>>> import numpy as np
>>> np.set_printoptions(precision=3, suppress=True, linewidth=160, floatmode="fixed")
>>> X = np.load("sample19.npy")
>>> X
array([[  1,  -3,   9, -27],
       [  1,  -2,   4,  -8],
       [  1,  -1,   1,  -1],
       [  1,   0,   0,   0],
       [  1,   1,   1,   1]])
>>> Q, evecs = np.linalg.qr(X[:, :3])[0], np.linalg.qr(X[:, 3:])[0]
>>> sig = np.linalg.svd(Q.T @ evecs, compute_uv=False)
>>> print((sig > 0.9).sum())
1
>>> X[2] @ X[0]
np.int64(40)
>>> np.linalg.norm(X, axis=1).argmax()
np.int64(0)
>>> round(float(np.linalg.norm(X) ** 2 / np.linalg.norm(X, 2) ** 2), 3)
1.01
>>> u, v = X[4], X[1]
>>> u @ v
np.int64(-5)
>>> p = (u @ v) / (u @ u) * u
>>> (v - p) @ u
np.float64(0.0)
>>> print(np.round(np.linalg.norm(u + v) ** 2 + np.linalg.norm(u - v) ** 2, 3))
178.0
>>> print(np.outer(u, v))
[[ 1 -2  4 -8]
 [ 1 -2  4 -8]
 [ 1 -2  4 -8]
 [ 1 -2  4 -8]]
>>> other = X[0, 0] * X[1:] - np.outer(X[1:, 0], X[0])
>>> other
array([[ 0,  1, -5, 19],
       [ 0,  2, -8, 26],
       [ 0,  3, -9, 27],
       [ 0,  4, -8, 28]])
>>> np.flatnonzero(~other.round(6).any(axis=1))
array([], dtype=int64)
>>> X[:, 0] / X[0, 0]
array([1.000, 1.000, 1.000, 1.000, 1.000])
>>> F = np.load("layer4.npy")
>>> F
array([[-1.017,  0.008, -0.083, -0.142, -0.282,  0.063, -0.567,  0.881,  0.291,  0.109],
       [ 0.008, -0.465,  0.698, -0.805,  0.653,  0.275, -1.085, -0.374, -0.478,  1.030],
       [-0.083,  0.698, -0.034, -0.971,  0.104,  0.257, -0.996,  0.046, -0.500,  1.019],
       [-0.142, -0.805, -0.971, -0.342,  0.591,  0.222,  0.191, -0.902,  0.868,  0.858],
       [-0.282,  0.653,  0.104,  0.591,  0.305, -0.750,  0.187,  0.265, -0.962,  0.654],
       [ 0.063,  0.275,  0.257,  0.222, -0.750,  0.044, -0.585, -0.932,  0.307, -0.488],
       [-0.567, -1.085, -0.996,  0.191,  0.187, -0.585,  1.105, -0.678, -0.315,  0.478],
       [ 0.881, -0.374,  0.046, -0.902,  0.265, -0.932, -0.678,  0.985,  0.640, -0.790],
       [ 0.291, -0.478, -0.500,  0.868, -0.962,  0.307, -0.315,  0.640,  0.980, -0.242],
       [ 0.109,  1.030,  1.019,  0.858,  0.654, -0.488,  0.478, -0.790, -0.242, -0.562]])
>>> np.unique(F.round(6), axis=0).shape
(10, 10)
>>> F @ np.linalg.pinv(F) @ F
array([[-1.017,  0.008, -0.083, -0.142, -0.282,  0.063, -0.567,  0.881,  0.291,  0.109],
       [ 0.008, -0.465,  0.698, -0.805,  0.653,  0.275, -1.085, -0.374, -0.478,  1.030],
       [-0.083,  0.698, -0.034, -0.971,  0.104,  0.257, -0.996,  0.046, -0.500,  1.019],
       [-0.142, -0.805, -0.971, -0.342,  0.591,  0.222,  0.191, -0.902,  0.868,  0.858],
       [-0.282,  0.653,  0.104,  0.591,  0.305, -0.750,  0.187,  0.265, -0.962,  0.654],
       [ 0.063,  0.275,  0.257,  0.222, -0.750,  0.044, -0.585, -0.932,  0.307, -0.488],
       [-0.567, -1.085, -0.996,  0.191,  0.187, -0.585,  1.105, -0.678, -0.315,  0.478],
       [ 0.881, -0.374,  0.046, -0.902,  0.265, -0.932, -0.678,  0.985,  0.640, -0.790],
       [ 0.291, -0.478, -0.500,  0.868, -0.962,  0.307, -0.315,  0.640,  0.980, -0.242],
       [ 0.109,  1.030,  1.019,  0.858,  0.654, -0.488,  0.478, -0.790, -0.242, -0.562]])
>>> round(float(np.trace(np.linalg.pinv(F) @ F)), 3)
9.0
>>> print(np.abs(np.diag(np.linalg.qr(F)[1])) > 1e-9)
[ True  True  True  True  True  True  True  True  True False]
>>> U, sig, VT = np.linalg.svd(F)
>>> evecs = VT[:(sig > 1e-8).sum()]
>>> rng = np.random.default_rng(50)
>>> x0 = F[1] + -1 * F[9] + rng.integers(2) * np.eye(10)[9]
>>> print(x0)
[-0.102 -1.496 -0.321 -1.663 -0.001  0.763 -1.563  0.416 -0.236  2.592]
>>> np.linalg.matrix_rank(np.vstack([F, x0]))
np.int64(10)
>>> round(float(np.linalg.norm(x0 - evecs.T @ evecs @ x0)), 3)
0.434
>>> np.allclose(evecs.T @ evecs @ x0, x0)
False
>>> np.round(np.linalg.norm(F, 2) / np.linalg.norm(F), 3)
np.float64(0.48)
>>> print(np.linalg.cond(F) > 100)
True
>>> print(round(np.linalg.eigvalsh(F).min(), 3))
-3.0
>>> np.all(np.linalg.eigvalsh(F) > 0)
np.False_
>>> mat = np.loadtxt("test19.csv", delimiter=",")
>>> mat
array([[ 4.927, -1.443,  1.265, -4.232, -1.969],
       [ 0.878, -0.421, -0.507, -1.788, -0.831],
       [-2.223,  1.332, -0.328,  2.141,  0.458],
       [ 0.596,  0.531,  0.863, -0.688, -0.027],
       [ 1.951,  1.301, -1.150, -2.206, -1.185],
       [-0.653,  0.843, -0.775,  0.843,  0.256],
       [ 2.435,  0.520, -0.512, -2.292, -0.719],
       [-0.548,  3.293, -1.056, -0.010, -0.363],
       [-2.473, -0.183,  1.754,  2.277,  0.629],
       [-0.452,  1.122, -0.428,  0.914,  0.485],
       [ 0.880, -0.899,  1.440, -1.033, -0.619],
       [ 0.558, -0.071, -1.203,  0.410,  0.312]])
>>> dist = np.linalg.norm(mat[:, None] - mat[None], axis=-1)
>>> dist[:5, :5]
array([[ 0.000,  5.277, 10.386,  6.257,  5.190],
       [ 5.277,  0.000,  5.461,  2.172,  2.198],
       [10.386,  5.461,  0.000,  4.271,  6.300],
       [ 6.257,  2.172,  4.271,  0.000,  3.182],
       [ 5.190,  2.198,  6.300,  3.182,  0.000]])
>>> print(dist[7])
[8.843 4.417 3.533 3.632 3.965 2.684 4.714 0.000 5.468 2.586 5.192 3.632]
>>> np.linalg.matrix_rank(dist ** 2)
np.int64(7)
>>> np.linalg.norm(mat, axis=1)
array([7.053, 2.257, 3.408, 1.362, 3.618, 1.586, 3.497, 3.520, 3.848, 1.648, 2.260, 1.424])
>>> np.flatnonzero(dist[7] < dist.mean() / 2)
array([7])
>>> C2 = np.cov(mat, rowvar=False)
>>> np.polyfit(mat[:, 0], mat[:, 4], 1)
array([-0.351, -0.126])
>>> np.median(mat, axis=0)
array([ 0.577,  0.526, -0.468, -0.349, -0.195])
>>> Ac = mat - mat.mean(axis=0)
>>> evecs = np.linalg.svd(Ac)[2][:2]
>>> other = Ac - Ac @ evecs.T @ evecs
>>> other.std(axis=0)
array([0.261, 0.410, 0.450, 0.234, 0.262])
>>> print(np.diag(evecs.T @ evecs))
[0.475 0.541 0.469 0.448 0.067]
>>> print((Ac @ evecs.T).std(axis=0))
[2.817 1.343]
>>> print(np.round(np.linalg.norm(other) / np.linalg.norm(Ac), 3))
0.234
>>> print(np.linalg.norm(other, axis=1).round(6).argmax())
11
>>> lab = rng.permutation(5)
>>> other = mat[:, lab] * rng.choice([-1, 1], 5)
>>> other
array([[-1.265,  1.969, -4.232,  4.927,  1.443],
       [ 0.507,  0.831, -1.788,  0.878,  0.421],
       [ 0.328, -0.458,  2.141, -2.223, -1.332],
       [-0.863,  0.027, -0.688,  0.596, -0.531],
       [ 1.150,  1.185, -2.206,  1.951, -1.301],
       [ 0.775, -0.256,  0.843, -0.653, -0.843],
       [ 0.512,  0.719, -2.292,  2.435, -0.520],
       [ 1.056,  0.363, -0.010, -0.548, -3.293],
       [-1.754, -0.629,  2.277, -2.473,  0.183],
       [ 0.428, -0.485,  0.914, -0.452, -1.122],
       [-1.440,  0.619, -1.033,  0.880,  0.899],
       [ 1.203, -0.312,  0.410,  0.558,  0.071]])
>>> U, _, VT = np.linalg.svd(mat.T @ other)
>>> np.round(U @ VT, 3) + 0
array([[ 0.000,  0.000,  0.000,  1.000,  0.000],
       [ 0.000,  0.000,  0.000,  0.000, -1.000],
       [-1.000,  0.000,  0.000,  0.000,  0.000],
       [ 0.000,  0.000,  1.000,  0.000,  0.000],
       [ 0.000, -1.000,  0.000,  0.000,  0.000]])
>>> np.round(np.linalg.lstsq(mat, other)[0], 3) + 0
array([[ 0.000,  0.000,  0.000,  1.000,  0.000],
       [ 0.000,  0.000,  0.000,  0.000, -1.000],
       [-1.000,  0.000,  0.000,  0.000,  0.000],
       [ 0.000,  0.000,  1.000,  0.000,  0.000],
       [ 0.000, -1.000,  0.000,  0.000,  0.000]])
>>> feats = np.array([[4, 0, 1, 1, 6, 5, 9, 7, 0, 3, 5],
...     [6, 7, 2, 2, 3, 9, 7, 3, 1, 1, 8],
...     [3, 9, 8, 3, 5, 6, 7, 8, 4, 8, 2],
...     [8, 5, 2, 6, 9, 6, 1, 7, 0, 1, 5],
...     [5, 6, 4, 5, 2, 1, 9, 5, 6, 3, 5],
...     [4, 1, 0, 0, 9, 0, 2, 7, 4, 0, 8],
...     [7, 3, 7, 8, 2, 6, 7, 1, 0, 3, 5],
...     [6, 7, 2, 9, 7, 7, 3, 4, 1, 5, 4],
...     [5, 3, 4, 5, 8, 5, 1, 1, 9, 5, 8]])
>>> feats[-1] = feats[0] + 3 * feats[1]
>>> feats
array([[ 4,  0,  1,  1,  6,  5,  9,  7,  0,  3,  5],
       [ 6,  7,  2,  2,  3,  9,  7,  3,  1,  1,  8],
       [ 3,  9,  8,  3,  5,  6,  7,  8,  4,  8,  2],
       [ 8,  5,  2,  6,  9,  6,  1,  7,  0,  1,  5],
       [ 5,  6,  4,  5,  2,  1,  9,  5,  6,  3,  5],
       [ 4,  1,  0,  0,  9,  0,  2,  7,  4,  0,  8],
       [ 7,  3,  7,  8,  2,  6,  7,  1,  0,  3,  5],
       [ 6,  7,  2,  9,  7,  7,  3,  4,  1,  5,  4],
       [22, 21,  7,  7, 15, 32, 30, 16,  3,  6, 29]])
>>> # rows and columns are dependent
>>> U, sig, VT = np.linalg.svd(feats)
>>> evecs = VT[:(sig > 1e-8).sum()]
>>> x0 = feats[4] + -3 * feats[7] + rng.integers(2) * np.eye(11)[10]
>>> x0
array([-13.000, -15.000,  -2.000, -22.000, -19.000, -20.000,   0.000,  -7.000,   3.000, -12.000,  -6.000])
>>> np.linalg.matrix_rank(np.vstack([feats, x0]))
np.int64(9)
>>> np.allclose(evecs.T @ evecs @ x0, x0)
False
>>> np.diag(evecs.T @ evecs)
array([0.498, 0.816, 0.966, 0.839, 0.646, 0.707, 0.872, 0.712, 0.520, 0.646, 0.778])
>>> other = np.array([[0, 1, 0],
...     [3, 3, -3],
...     [2, 1, 1],
...     [1, 1, 3],
...     [-2, -1, -1],
...     [-3, 0, 1],
...     [1, 1, -2],
...     [0, 3, -3],
...     [3, -1, 0],
...     [-1, 2, -2],
...     [2, 0, -2]])
>>> other @ feats
Traceback (most recent call last):
  File "<python-input-75>", line 1, in <module>
    other @ feats
    ~~~~~~^~~~~~~
ValueError: matmul: Input operand 1 has a mismatch in its core dimension 0, with gufunc signature (n?,k),(k,m?)->(n?,m?) (size 9 is different from 3)
>>> print(feats @ other)
[[  -8   36  -52]
 [  19   45  -48]
 [  33   79  -67]
 [  -1   46  -33]
 [  58   54  -49]
 [  15   17  -53]
 [  23   45   -7]
 [   8   55  -28]
 [  49  171 -196]]
>>> np.einsum("ik,kj->ij", feats, other)
array([[  -8,   36,  -52],
       [  19,   45,  -48],
       [  33,   79,  -67],
       [  -1,   46,  -33],
       [  58,   54,  -49],
       [  15,   17,  -53],
       [  23,   45,   -7],
       [   8,   55,  -28],
       [  49,  171, -196]])
>>> print(np.einsum("ij->j", feats))
[65 59 33 41 58 72 75 58 19 30 71]
